% python3 -q
>>> import numpy as np
>>> np.set_printoptions(suppress=True, linewidth=120)
>>> def rd(a):
...     return np.round(a, 2) + 0
... 
>>> feats = np.load("out3.npy")
>>> print(feats)
[[-3 -2 -3  1 -1  0]
 [-1  3 -3  3 -3 -1]
 [-2  0  1  3 -3 -1]
 [-3 -2 -1  2  0 -2]
 [-3 -2  2  1  1  3]
 [-1  1 -1  1  3 -2]]
>>> x0 = np.array([-5, -4, 5, 0, 0, 5])
>>> h1 = np.maximum(feats @ x0, 0)
>>> print(np.maximum(feats @ (3 * x0), 0))
[ 24   0  30  24 144   0]
>>> print(np.maximum(feats @ x0, 0) - np.maximum(-feats @ x0, 0))
[  8 -27  10   8  48 -14]
>>> print(rd(np.tanh(feats @ x0)))
[ 1. -1.  1.  1.  1. -1.]
>>> print(feats.T @ h1)
[-212 -128   74  102   10  118]
>>> print(feats * (h1 > 1e-9)[:, None])
[[-3 -2 -3  1 -1  0]
 [ 0  0  0  0  0  0]
 [-2  0  1  3 -3 -1]
 [-3 -2 -1  2  0 -2]
 [-3 -2  2  1  1  3]
 [ 0  0  0  0  0  0]]
>>> left, sigma, vt = np.linalg.svd(feats)
>>> print(rd(sigma))
[8.2  6.51 4.86 3.46 2.77 0.12]
>>> B = left[:, :5] @ np.diag(sigma[:5]) @ vt[:5]
>>> print(rd(np.linalg.norm(feats - B) / np.linalg.norm(feats)))
0.01
>>> print(rd(np.abs(feats - B).max()))
0.05
>>> print(rd(np.linalg.norm(feats - B, 2)), rd(sigma[5]))
0.12 0.12
>>> print(np.linalg.matrix_rank(B))
5
>>> print(np.linalg.matrix_rank(feats, rtol=0.05))
5
>>> print(rd(np.abs(np.linalg.svd(feats)[2][-1])))
[0.59 0.38 0.16 0.65 0.16 0.18]
>>> print(np.linalg.matrix_rank(feats, rtol=0.1))
5
>>> print(round(np.log10(np.linalg.cond(feats))))
2
>>> rng = np.random.default_rng(75893)
>>> labels = rng.permutation(6)
>>> B = feats[:, labels] * rng.choice([-1, 1], 6)
>>> print(B)
[[-1  0 -1 -3 -2 -3]
 [-3  1 -3 -1  3 -3]
 [-3  1 -3 -2  0  1]
 [ 0  2 -2 -3 -2 -1]
 [ 1 -3 -1 -3 -2  2]
 [ 3  2 -1 -1  1 -1]]
>>> left, _, vt = np.linalg.svd(feats.T @ B)
>>> print(rd(np.linalg.lstsq(feats, B)[0]))
[[ 0.  0.  0.  1.  0.  0.]
 [ 0.  0.  0.  0.  1.  0.]
 [ 0.  0.  0.  0.  0.  1.]
 [ 0.  0. -1.  0.  0.  0.]
 [ 1.  0.  0.  0.  0.  0.]
 [ 0. -1.  0.  0.  0.  0.]]
>>> print(rd(left @ vt))
[[ 0.  0.  0.  1.  0.  0.]
 [ 0.  0.  0.  0.  1.  0.]
 [ 0.  0.  0.  0.  0.  1.]
 [ 0.  0. -1.  0.  0.  0.]
 [ 1.  0.  0.  0.  0.  0.]
 [ 0. -1.  0.  0.  0.  0.]]
>>> print(labels)
[4 5 3 0 1 2]
